$ python3 -q
>>> import numpy as np
>>> np.set_printoptions(suppress=True, linewidth=200)
>>> rnd = lambda a: np.round(a, 2) + 0
>>> M = np.load("dump.npy")
>>> print(M)
[[ 0 -5 -1 -4 -4  2 -2  1  0]
 [ 5  0 -2 -1  5 -1  1  3  0]
 [ 1  2  0 -2  2 -3  6  2 -3]
 [ 4  1  2  0  0 -2  0 -1 -2]
 [ 4 -5 -2  0  0  3  4 -2 -2]
 [-2  1  3  2 -3  0 -5 -4 -1]
 [ 2 -1 -6  0 -4  5  0  0 -4]
 [-1 -3 -2  1  2  4  0  0  2]
 [ 0  0  3  2  2  1  4 -2  0]]
>>> print(np.linalg.cond(M) > 100)
True
>>> s = 20 * 0.7 ** np.arange(6)
>>> rng = np.random.default_rng(469)
>>> feats = rng.normal(size=(38, 6)) * rng.permutation(s)
>>> print(rnd(feats))
[[  0.94  19.98   5.21  18.31   2.3    3.79]
 [ -3.56 -23.55  -2.05   8.36  -5.61   1.65]
 [ -9.65  28.77  -5.6   -0.11  -0.42   7.19]
 [  5.18 -32.07  -1.5   -7.11   1.44 -18.84]
 [  2.12  -9.44   1.98  -0.61  -1.83  -4.05]
 [ -3.32  40.4    2.33   9.87   5.57  10.53]
 [  6.24   6.65   8.82   7.36  -3.06  -7.06]
 [-17.76 -32.02   0.57  -9.21  -1.95  -0.04]
 [ -7.43  10.22   5.42  17.23  -2.99  -4.59]
 [  7.96 -25.35  -4.9    3.54   6.65   1.5 ]
 [  5.16 -34.21  -0.56  17.17   4.93   2.47]
 [ -3.16 -43.28  -2.14  15.69  -2.14  -0.9 ]
 [ 17.6   -6.06  -2.01   6.93   4.99  -1.97]
 [-16.03 -21.17  10.07 -13.2   -0.64   6.02]
 [  5.18  -7.18  -2.76 -20.8   -2.11  -4.49]
 [  3.95  33.61   0.62  -0.12  -3.39  -9.47]
 [ -9.23  15.52   1.8   38.53   0.96  -3.29]
 [-10.54 -29.74 -11.28  19.7   -2.1    1.92]
 [ 12.58  12.32   5.3   26.12   1.76  -8.96]
 [-16.02  11.53  -2.93  11.92   6.3   -8.18]
 [ 16.56  32.04   2.16   5.4    3.36  -4.01]
 [-24.26   7.52  -2.26  -8.15   1.31 -11.06]
 [  6.24 -27.27  -2.15 -31.83  -0.55   6.9 ]
 [  1.73 -16.09  -0.8   10.17  -7.52  -5.13]
 [ -1.43 -14.36   1.51   8.86   2.8    0.75]
 [  5.22 -15.37   4.41   4.07   0.01   5.73]
 [ -0.71  -2.26  -4.2   15.98  -5.7  -14.2 ]
 [  4.45  10.59  -3.85  -4.93  -2.99   2.69]
 [  5.34  11.28  -0.93  19.6    1.88   3.17]
 [ -6.03  18.32 -18.08  -7.43  -3.81  17.89]
 [-10.09  -4.58  -0.91 -10.6   -1.29  -4.94]
 [ -9.25   6.68   0.95 -10.46  -1.11   4.49]
 [ 12.09  -2.58  -0.85  -6.69  -7.64   2.84]
 [ -2.56   5.42  -1.44  -5.85  -7.36  -0.38]
 [-11.4   23.3   -0.67   0.44  -1.28  11.12]
 [  0.76  -0.33  -8.38 -33.63   4.93  15.05]
 [-10.68  10.32  -2.21  -5.32   1.9    0.82]
 [  7.07   6.68   3.43  -4.58  -0.4    9.41]]
>>> D = np.linalg.norm(feats[:, None] - feats[None], axis=-1)
>>> print((D + 1e9 * np.eye(38)).round(6).argmin(axis=1))
[28 23 34  9 24  2  8 13  0 25 11 10 25  7 30 20  8  1 28  8 15 36 14  1 25 24 23 33  0  2 31 36 37 27  2 14 31 27]
>>> print(D.shape)
(38, 38)
>>> print(np.linalg.matrix_rank(D ** 2))
8
>>> X = np.load("mat.npy")
>>> print(X)
[[ 4  1  6  3  7  2  9]
 [ 3  0  5  2  6  1  8]
 [ 5  2  7  4  8  3 10]
 [ 3  0  5  2  6  1  8]]
>>> out = X / np.sqrt((X ** 2).mean(axis=1, keepdims=True))
>>> print(rnd(X - X.mean(axis=1, keepdims=True)))
[[-0.57 -3.57  1.43 -1.57  2.43 -2.57  4.43]
 [-0.57 -3.57  1.43 -1.57  2.43 -2.57  4.43]
 [-0.57 -3.57  1.43 -1.57  2.43 -2.57  4.43]
 [-0.57 -3.57  1.43 -1.57  2.43 -2.57  4.43]]
>>> print(np.linalg.matrix_rank(out) == np.linalg.matrix_rank(X))
True
>>> print(rnd(np.linalg.norm(out, axis=1)))
[2.65 2.65 2.65 2.65]
>>> rk = np.linalg.matrix_rank(X)
>>> print(rk)
2
>>> ns = np.linalg.svd(X)[2][rk:].T
>>> print(np.allclose(X @ ns, 0))
True
>>> print(np.linalg.matrix_rank(X.T @ X), np.linalg.matrix_rank(X @ X.T))
2 2
>>> print([int(np.linalg.matrix_rank(X[:, :j + 1])) for j in range(7)])
[1, 2, 2, 2, 2, 2, 2]
>>> print(rnd(X @ ns))
[[0. 0. 0. 0. 0.]
 [0. 0. 0. 0. 0.]
 [0. 0. 0. 0. 0.]
 [0. 0. 0. 0. 0.]]
>>> print([int(np.linalg.matrix_rank(X[:i])) for i in range(1, len(X) + 1)])
[1, 2, 2, 2]
>>> print([int(np.linalg.matrix_rank(np.delete(X, i, axis=0))) for i in range(4)])
[2, 2, 2, 2]
